>>> import numpy as np
>>> import numpy.linalg as la
>>> np.set_printoptions(suppress=True, linewidth=140)
>>> def rnd(a):
...     return np.round(a, 1) + 0
... 
>>> rng = np.random.default_rng(4984)
>>> data = np.eye(10, dtype=int)[rng.permutation(10)]
>>> data
array([[0, 0, 0, 0, 0, 0, 0, 1, 0, 0],
       [0, 1, 0, 0, 0, 0, 0, 0, 0, 0],
       [0, 0, 1, 0, 0, 0, 0, 0, 0, 0],
       [1, 0, 0, 0, 0, 0, 0, 0, 0, 0],
       [0, 0, 0, 0, 0, 1, 0, 0, 0, 0],
       [0, 0, 0, 0, 0, 0, 1, 0, 0, 0],
       [0, 0, 0, 0, 1, 0, 0, 0, 0, 0],
       [0, 0, 0, 1, 0, 0, 0, 0, 0, 0],
       [0, 0, 0, 0, 0, 0, 0, 0, 1, 0],
       [0, 0, 0, 0, 0, 0, 0, 0, 0, 1]])
>>> la.matrix_power(data, 2)
array([[0, 0, 0, 1, 0, 0, 0, 0, 0, 0],
       [0, 1, 0, 0, 0, 0, 0, 0, 0, 0],
       [0, 0, 1, 0, 0, 0, 0, 0, 0, 0],
       [0, 0, 0, 0, 0, 0, 0, 1, 0, 0],
       [0, 0, 0, 0, 0, 0, 1, 0, 0, 0],
       [0, 0, 0, 0, 1, 0, 0, 0, 0, 0],
       [0, 0, 0, 0, 0, 1, 0, 0, 0, 0],
       [1, 0, 0, 0, 0, 0, 0, 0, 0, 0],
       [0, 0, 0, 0, 0, 0, 0, 0, 1, 0],
       [0, 0, 0, 0, 0, 0, 0, 0, 0, 1]])
>>> la.matrix_power(data, 100)
array([[0, 0, 0, 0, 0, 0, 0, 1, 0, 0],
       [0, 1, 0, 0, 0, 0, 0, 0, 0, 0],
       [0, 0, 1, 0, 0, 0, 0, 0, 0, 0],
       [1, 0, 0, 0, 0, 0, 0, 0, 0, 0],
       [0, 0, 0, 0, 0, 1, 0, 0, 0, 0],
       [0, 0, 0, 0, 0, 0, 1, 0, 0, 0],
       [0, 0, 0, 0, 1, 0, 0, 0, 0, 0],
       [0, 0, 0, 1, 0, 0, 0, 0, 0, 0],
       [0, 0, 0, 0, 0, 0, 0, 0, 1, 0],
       [0, 0, 0, 0, 0, 0, 0, 0, 0, 1]])
>>> p = np.eye(10)[4]
>>> for _ in range(3):
...     p = p @ data
...     print(p.round(1))
... 
[0. 0. 0. 0. 0. 1. 0. 0. 0. 0.]
[0. 0. 0. 0. 0. 0. 1. 0. 0. 0.]
[0. 0. 0. 0. 1. 0. 0. 0. 0. 0.]
>>> la.determinant(data)
Traceback (most recent call last):
  File "<python-input-11>", line 1, in <module>
    la.determinant(data)
    ^^^^^^^^^^^^^^
AttributeError: module 'numpy.linalg' has no attribute 'determinant'
>>> data.inv()
Traceback (most recent call last):
  File "<python-input-12>", line 1, in <module>
    data.inv()
    ^^^^^^^^
AttributeError: 'numpy.ndarray' object has no attribute 'inv'
>>> data @ data
array([[0, 0, 0, 1, 0, 0, 0, 0, 0, 0],
       [0, 1, 0, 0, 0, 0, 0, 0, 0, 0],
       [0, 0, 1, 0, 0, 0, 0, 0, 0, 0],
       [0, 0, 0, 0, 0, 0, 0, 1, 0, 0],
       [0, 0, 0, 0, 0, 0, 1, 0, 0, 0],
       [0, 0, 0, 0, 1, 0, 0, 0, 0, 0],
       [0, 0, 0, 0, 0, 1, 0, 0, 0, 0],
       [1, 0, 0, 0, 0, 0, 0, 0, 0, 0],
       [0, 0, 0, 0, 0, 0, 0, 0, 1, 0],
       [0, 0, 0, 0, 0, 0, 0, 0, 0, 1]])
>>> rnd(np.abs(la.eigvals(data)).max())
np.float64(1.0)
>>> rnd(la.det(data))
np.float64(1.0)
>>> np.trace(data)
np.int64(4)
>>> (data - data.T) / 2
array([[ 0. ,  0. ,  0. , -0.5,  0. ,  0. ,  0. ,  0.5,  0. ,  0. ],
       [ 0. ,  0. ,  0. ,  0. ,  0. ,  0. ,  0. ,  0. ,  0. ,  0. ],
       [ 0. ,  0. ,  0. ,  0. ,  0. ,  0. ,  0. ,  0. ,  0. ,  0. ],
       [ 0.5,  0. ,  0. ,  0. ,  0. ,  0. ,  0. , -0.5,  0. ,  0. ],
       [ 0. ,  0. ,  0. ,  0. ,  0. ,  0.5, -0.5,  0. ,  0. ,  0. ],
       [ 0. ,  0. ,  0. ,  0. , -0.5,  0. ,  0.5,  0. ,  0. ,  0. ],
       [ 0. ,  0. ,  0. ,  0. ,  0.5, -0.5,  0. ,  0. ,  0. ,  0. ],
       [-0.5,  0. ,  0. ,  0.5,  0. ,  0. ,  0. ,  0. ,  0. ,  0. ],
       [ 0. ,  0. ,  0. ,  0. ,  0. ,  0. ,  0. ,  0. ,  0. ,  0. ],
       [ 0. ,  0. ,  0. ,  0. ,  0. ,  0. ,  0. ,  0. ,  0. ,  0. ]])
>>> rnd(np.sort(np.abs(la.eigvals(data))))
array([1., 1., 1., 1., 1., 1., 1., 1., 1., 1.])
>>> x0 = np.array([2, -2, -2, -2, -1, -1, -2, 0, 1, 0])
>>> target = data @ x0
>>> target
array([ 0, -2, -2,  2, -1, -2, -1, -2,  1,  0])
>>> rnd(la.solve(data.T, data[8]))
array([0., 0., 0., 0., 0., 0., 0., 0., 1., 0.])
>>> other = la.inv(data)
>>> rnd(la.det(data) * la.det(other))
np.float64(1.0)
>>> rnd(la.cond(data))
np.float64(1.0)
>>> (np.abs(other) > 1e-9).astype(int)
array([[0, 0, 0, 1, 0, 0, 0, 0, 0, 0],
       [0, 1, 0, 0, 0, 0, 0, 0, 0, 0],
       [0, 0, 1, 0, 0, 0, 0, 0, 0, 0],
       [0, 0, 0, 0, 0, 0, 0, 1, 0, 0],
       [0, 0, 0, 0, 0, 0, 1, 0, 0, 0],
       [0, 0, 0, 0, 1, 0, 0, 0, 0, 0],
       [0, 0, 0, 0, 0, 1, 0, 0, 0, 0],
       [1, 0, 0, 0, 0, 0, 0, 0, 0, 0],
       [0, 0, 0, 0, 0, 0, 0, 0, 1, 0],
       [0, 0, 0, 0, 0, 0, 0, 0, 0, 1]])
>>> data @ other
array([[1., 0., 0., 0., 0., 0., 0., 0., 0., 0.],
       [0., 1., 0., 0., 0., 0., 0., 0., 0., 0.],
       [0., 0., 1., 0., 0., 0., 0., 0., 0., 0.],
       [0., 0., 0., 1., 0., 0., 0., 0., 0., 0.],
       [0., 0., 0., 0., 1., 0., 0., 0., 0., 0.],
       [0., 0., 0., 0., 0., 1., 0., 0., 0., 0.],
       [0., 0., 0., 0., 0., 0., 1., 0., 0., 0.],
       [0., 0., 0., 0., 0., 0., 0., 1., 0., 0.],
       [0., 0., 0., 0., 0., 0., 0., 0., 1., 0.],
       [0., 0., 0., 0., 0., 0., 0., 0., 0., 1.]])
>>> rnd(la.det(data) * other)
array([[0., 0., 0., 1., 0., 0., 0., 0., 0., 0.],
       [0., 1., 0., 0., 0., 0., 0., 0., 0., 0.],
       [0., 0., 1., 0., 0., 0., 0., 0., 0., 0.],
       [0., 0., 0., 0., 0., 0., 0., 1., 0., 0.],
       [0., 0., 0., 0., 0., 0., 1., 0., 0., 0.],
       [0., 0., 0., 0., 1., 0., 0., 0., 0., 0.],
       [0., 0., 0., 0., 0., 1., 0., 0., 0., 0.],
       [1., 0., 0., 0., 0., 0., 0., 0., 0., 0.],
       [0., 0., 0., 0., 0., 0., 0., 0., 1., 0.],
       [0., 0., 0., 0., 0., 0., 0., 0., 0., 1.]])
>>> rnd(la.det(data))
np.float64(1.0)
>>> (la.matrix_power((data != 0) + (data.T != 0) + np.eye(10), 10) > 0).astype(int)
array([[1, 0, 0, 1, 0, 0, 0, 1, 0, 0],
       [0, 1, 0, 0, 0, 0, 0, 0, 0, 0],
       [0, 0, 1, 0, 0, 0, 0, 0, 0, 0],
       [1, 0, 0, 1, 0, 0, 0, 1, 0, 0],
       [0, 0, 0, 0, 1, 1, 1, 0, 0, 0],
       [0, 0, 0, 0, 1, 1, 1, 0, 0, 0],
       [0, 0, 0, 0, 1, 1, 1, 0, 0, 0],
       [1, 0, 0, 1, 0, 0, 0, 1, 0, 0],
       [0, 0, 0, 0, 0, 0, 0, 0, 1, 0],
       [0, 0, 0, 0, 0, 0, 0, 0, 0, 1]])
>>> mat = np.loadtxt("data.csv", delimiter=",")
>>> mat
array([[-9., -9., -6.,  0.,  0.,  0.],
       [ 3.,  9., -9.,  0.,  0.,  0.],
       [-3.,  9.,  9.,  0.,  0.,  0.],
       [-9., -9., -6., -6., -6., -4.],
       [ 3.,  9., -9.,  2.,  6., -6.],
       [-3.,  9.,  9., -2.,  6.,  6.]])
>>> f = np.array([0, -1, -1, -3, 2, 0])
>>> other = mat + np.outer(f, np.eye(6)[1])
>>> la.matrix_rank(la.inv(other) - la.inv(mat), tol=1e-8)
np.int64(1)
>>> rnd(la.matrix_power(mat, 3))
array([[-1053.,  -405.,   783.,     0.,     0.,     0.],
       [  216., -2106., -1539.,     0.,     0.,     0.],
       [  270.,  1620., -1701.,     0.,     0.,     0.],
       [-2223.,  -855.,  1653.,  -312.,  -120.,   232.],
       [  456., -4446., -3249.,    64.,  -624.,  -456.],
       [  570.,  3420., -3591.,    80.,   480.,  -504.]])
>>> assert mat == mat.T
Traceback (most recent call last):
  File "<python-input-37>", line 1, in <module>
    assert mat == mat.T
           ^^^^^^^^^^^^
ValueError: The truth value of an array with more than one element is ambiguous. Use a.any() or a.all()
>>> np.allclose(mat @ mat.T, mat.T @ mat)
False
>>> mat.inv()
Traceback (most recent call last):
  File "<python-input-39>", line 1, in <module>
    mat.inv()
    ^^^^^^^
AttributeError: 'numpy.ndarray' object has no attribute 'inv'
>>> rnd(la.det(mat))
np.float64(940896.0)
>>> np.allclose(mat, mat.T)
False
>>> x0 = np.array([2, -2, -1, 2, -2, 0])
>>> target = mat @ x0
>>> target
array([  6.,  -3., -33.,   6., -11., -49.])
>>> rnd(la.solve(mat, 3 * target))
array([ 6., -6., -3.,  6., -6.,  0.])
>>> rnd(la.solve(mat, target))
array([ 2., -2., -1.,  2., -2.,  0.])
>>> rnd(la.solve(mat.T, mat[4]))
array([0., 0., 0., 0., 1., 0.])
>>> other = np.array([[2, 2, 0], [2, 2, 1], [2, 0, 2], [2, 0, 1], [1, 0, 0], [1, 1, 2]])
>>> np.einsum("ik,kj->ji", mat, other)
array([[-48.,   6.,  30., -70.,  10.,  38.],
       [-36.,  24.,  12., -40.,  18.,  18.],
       [-21.,  -9.,  27., -35., -19.,  37.]])
>>> other.T @ mat.T
array([[-48.,   6.,  30., -70.,  10.,  38.],
       [-36.,  24.,  12., -40.,  18.,  18.],
       [-21.,  -9.,  27., -35., -19.,  37.]])
>>> np.einsum("ik,kj->ij", mat, other)
array([[-48., -36., -21.],
       [  6.,  24.,  -9.],
       [ 30.,  12.,  27.],
       [-70., -40., -35.],
       [ 10.,  18., -19.],
       [ 38.,  18.,  37.]])
>>> np.einsum("ij,ij->i", mat, mat)
array([198., 171., 171., 286., 247., 247.])
>>> np.einsum("ij->j", mat)
array([-18.,  18., -12.,  -6.,   6.,  -4.])
>>> m1 = np.loadtxt("out3.csv", delimiter=",")
>>> m1
array([[ 0., -1.,  1.,  0.,  1.,  0.,  0.,  2., -1.,  0., -1.],
       [ 1.,  0., -3.,  0.,  0.,  1., -2.,  1., -3.,  1., -2.],
       [-1.,  3.,  0.,  1.,  3., -2.,  1., -1., -3.,  2.,  0.],
       [ 0.,  0., -1.,  0.,  1., -2.,  0.,  0., -2., -1.,  1.],
       [-1.,  0., -3., -1.,  0., -3.,  0., -1., -3.,  0.,  1.],
       [ 0., -1.,  2.,  2.,  3.,  0.,  2., -1.,  2.,  0.,  0.],
       [ 0.,  2., -1.,  0.,  0., -2.,  0.,  0., -1.,  2.,  1.],
       [-2., -1.,  1.,  0.,  1.,  1.,  0.,  0.,  2., -1., -2.],
       [ 1.,  3.,  3.,  2.,  3., -2.,  1., -2.,  0.,  0.,  2.],
       [ 0., -1., -2.,  1.,  0.,  0., -2.,  1.,  0.,  0.,  2.],
       [ 1.,  2.,  0., -1., -1.,  0., -1.,  2., -2., -2.,  0.]])
>>> blk = np.stack([m1, -2 * m1, m1[::-1]])
>>> blk.sum(axis=0)
array([[ 1.,  3., -1., -1., -2.,  0., -1.,  0., -1., -2.,  1.],
       [-1., -1.,  1.,  1.,  0., -1.,  0.,  0.,  3., -1.,  4.],
       [ 2.,  0.,  3.,  1.,  0.,  0.,  0., -1.,  3., -2.,  2.],
       [-2., -1.,  2.,  0.,  0.,  3.,  0.,  0.,  4.,  0., -3.],
       [ 1.,  2.,  2.,  1.,  0.,  1.,  0.,  1.,  2.,  2.,  0.],
       [ 0.,  0.,  0.,  0.,  0.,  0.,  0.,  0.,  0.,  0.,  0.],
       [-1., -2., -2., -1.,  0., -1.,  0., -1., -2., -2.,  0.],
       [ 2.,  1., -2.,  0.,  0., -3.,  0.,  0., -4.,  0.,  3.],
       [-2.,  0., -3., -1.,  0.,  0.,  0.,  1., -3.,  2., -2.],
       [ 1.,  1., -1., -1.,  0.,  1.,  0.,  0., -3.,  1., -4.],
       [-1., -3.,  1.,  1.,  2.,  0.,  1.,  0.,  1.,  2., -1.]])
>>> la.matrix_rank(blk)
array([10, 10, 10])
>>> la.matrix_rank(blk.reshape(3, -1))
np.int64(2)
>>> blk.shape
(3, 11, 11)
>>> rnd(la.norm(blk, axis=(1, 2)))
array([16.1, 32.2, 16.1])
>>> la.lstsq(m1[:-1].T, m1[-1])[2]
np.int32(10)
>>> np.allclose(m1[:-1].T @ la.lstsq(m1[:-1].T, m1[-1])[0], m1[-1])
True
>>> rk = la.matrix_rank(m1)
>>> rk
np.int64(10)
>>> N = la.svd(m1)[2][rk:].T
>>> rnd(N @ N.T)
array([[ 0. ,  0. ,  0. , -0.1,  0.1,  0. ,  0. ,  0. ,  0. ,  0. ,  0. ],
       [ 0. ,  0. ,  0. ,  0. ,  0. ,  0. ,  0. ,  0. ,  0. ,  0. ,  0. ],
       [ 0. ,  0. ,  0. ,  0.1,  0. ,  0. ,  0. ,  0. ,  0. ,  0. ,  0. ],
       [-0.1,  0. ,  0.1,  0.6, -0.4, -0.2,  0.1,  0. , -0.1, -0.1, -0.2],
       [ 0.1,  0. ,  0. , -0.4,  0.3,  0.1,  0. ,  0. ,  0.1,  0.1,  0.1],
       [ 0. ,  0. ,  0. , -0.2,  0.1,  0.1,  0. ,  0. ,  0. ,  0. ,  0.1],
       [ 0. ,  0. ,  0. ,  0.1,  0. ,  0. ,  0. ,  0. ,  0. ,  0. ,  0. ],
       [ 0. ,  0. ,  0. ,  0. ,  0. ,  0. ,  0. ,  0. ,  0. ,  0. ,  0. ],
       [ 0. ,  0. ,  0. , -0.1,  0.1,  0. ,  0. ,  0. ,  0. ,  0. ,  0. ],
       [ 0. ,  0. ,  0. , -0.1,  0.1,  0. ,  0. ,  0. ,  0. ,  0. ,  0. ],
       [ 0. ,  0. ,  0. , -0.2,  0.1,  0.1,  0. ,  0. ,  0. ,  0. ,  0.1]])
>>> N.shape
(11, 1)
>>> np.allclose(m1 @ N, 0)
True
>>> rnd(m1 @ N)
array([[0.],
       [0.],
       [0.],
       [0.],
       [0.],
       [0.],
       [0.],
       [0.],
       [0.],
       [0.],
       [0.]])
>>> other = np.array([[4, -2, 3],
...     [-4, -1, 0],
...     [4, 4, 2],
...     [-1, 3, 1],
...     [2, -2, -3],
...     [-3, -1, 2],
...     [5, 4, 5],
...     [0, 3, 5],
...     [-5, -3, 2],
...     [-5, -2, -5],
...     [1, 0, 5]])
>>> np.einsum("ij->j", m1)
array([ -1.,   6.,  -3.,   4.,  11.,  -9.,  -1.,   1., -11.,   1.,   2.])
>>> m1 @ other
array([[ 14.,  12.,   2.],
       [-13., -13., -27.],
       [  5.,   4., -31.],
       [ 20.,   4.,  -3.],
       [ 10.,  -4., -22.],
       [ 16.,   8.,   6.],
       [-10.,  -5., -13.],
       [ -8.,   2.,  -6.],
       [ 21.,   7.,   3.],
       [-13.,  -9.,   2.],
       [ 10.,   7.,  16.]])
>>> np.einsum("ik,kj->ji", m1, other)
array([[ 14., -13.,   5.,  20.,  10.,  16., -10.,  -8.,  21., -13.,  10.],
       [ 12., -13.,   4.,   4.,  -4.,   8.,  -5.,   2.,   7.,  -9.,   7.],
       [  2., -27., -31.,  -3., -22.,   6., -13.,  -6.,   3.,   2.,  16.]])
>>> np.einsum("ij,ij->i", m1, m1)
array([ 9., 30., 39., 12., 31., 27., 15., 17., 45., 15., 20.])
>>> other.T @ m1.T
array([[ 14., -13.,   5.,  20.,  10.,  16., -10.,  -8.,  21., -13.,  10.],
       [ 12., -13.,   4.,   4.,  -4.,   8.,  -5.,   2.,   7.,  -9.,   7.],
       [  2., -27., -31.,  -3., -22.,   6., -13.,  -6.,   3.,   2.,  16.]])
>>> np.vstack([m1, other.T]).shape
(14, 11)
